% python3 -q
>>> import numpy as np
>>> np.set_printoptions(precision=4, suppress=True, linewidth=160)
>>> arr = np.loadtxt("out12.csv", delimiter=",")
>>> print(arr)
[[-4.  1.  0.  0.]
 [-4.  0.  0.  0.]
 [ 0.  0. -4.  1.]
 [ 0.  0. -4.  0.]]
>>> q, Rm = np.linalg.qr(arr)
>>> print(np.round(np.trace(q @ q.T), 4))
4.0
>>> print(q.shape, Rm.shape)
(4, 4) (4, 4)
>>> print(np.abs(np.diag(Rm)))
[5.6569 0.7071 5.6569 0.7071]
>>> print(q)
[[-0.7071 -0.7071  0.      0.    ]
 [-0.7071  0.7071  0.      0.    ]
 [ 0.     -0.     -0.7071 -0.7071]
 [ 0.     -0.     -0.7071  0.7071]]
>>> print(round(abs(Rm[0, 0]), 4), round(float(np.linalg.norm(arr[:, 0])), 4))
5.6569 5.6569
>>> print(Rm)
[[ 5.6569 -0.7071  0.      0.    ]
 [ 0.     -0.7071  0.      0.    ]
 [ 0.      0.      5.6569 -0.7071]
 [ 0.      0.      0.     -0.7071]]
>>> print(Rm @ Rm)
[[32.  -3.5  0.   0. ]
 [ 0.   0.5  0.   0. ]
 [ 0.   0.  32.  -3.5]
 [ 0.   0.   0.   0.5]]
>>> K = np.load("dump.npy")
>>> print(K)
[[0 0 4 9 2 9 6 0 1 8 8 9 1]
 [0 0 1 4 2 2 0 2 6 0 3 0 6]
 [0 0 0 6 2 2 6 5 1 3 5 8 6]
 [0 0 0 0 0 1 6 0 1 1 1 3 1]
 [0 0 0 0 0 4 2 4 6 4 7 1 8]
 [0 0 0 0 0 0 2 9 9 3 1 3 0]
 [0 0 0 0 0 0 0 3 8 6 0 5 9]
 [0 0 0 0 0 0 0 0 8 6 9 5 0]
 [0 0 0 0 0 0 0 0 0 7 5 9 7]
 [0 0 0 0 0 0 0 0 0 0 2 6 7]
 [0 0 0 0 0 0 0 0 0 0 0 7 5]
 [0 0 0 0 0 0 0 0 0 0 0 0 2]
 [0 0 0 0 0 0 0 0 0 0 0 0 0]]
>>> Uu, s, vt = np.linalg.svd(K)
>>> V = vt[:(s > 1e-8).sum()]
>>> rng = np.random.default_rng(4582)
>>> vec = K[0] + 3 * K[8] + rng.integers(2) * np.eye(13)[11]
>>> print(vec)
[ 0.  0.  4.  9.  2.  9.  6.  0.  1. 29. 23. 37. 22.]
>>> print(np.round(np.diag(V.T @ V), 4) + 0)
[0. 0. 1. 1. 1. 1. 1. 1. 1. 1. 1. 1. 1.]
>>> print(np.allclose(V.T @ V @ vec, vec))
True
>>> print(np.linalg.matrix_rank(K, rtol=0.1))
8
>>> print(np.argsort(-np.linalg.norm(K, axis=0).round(6), kind="stable")[:3])
[11 12  8]
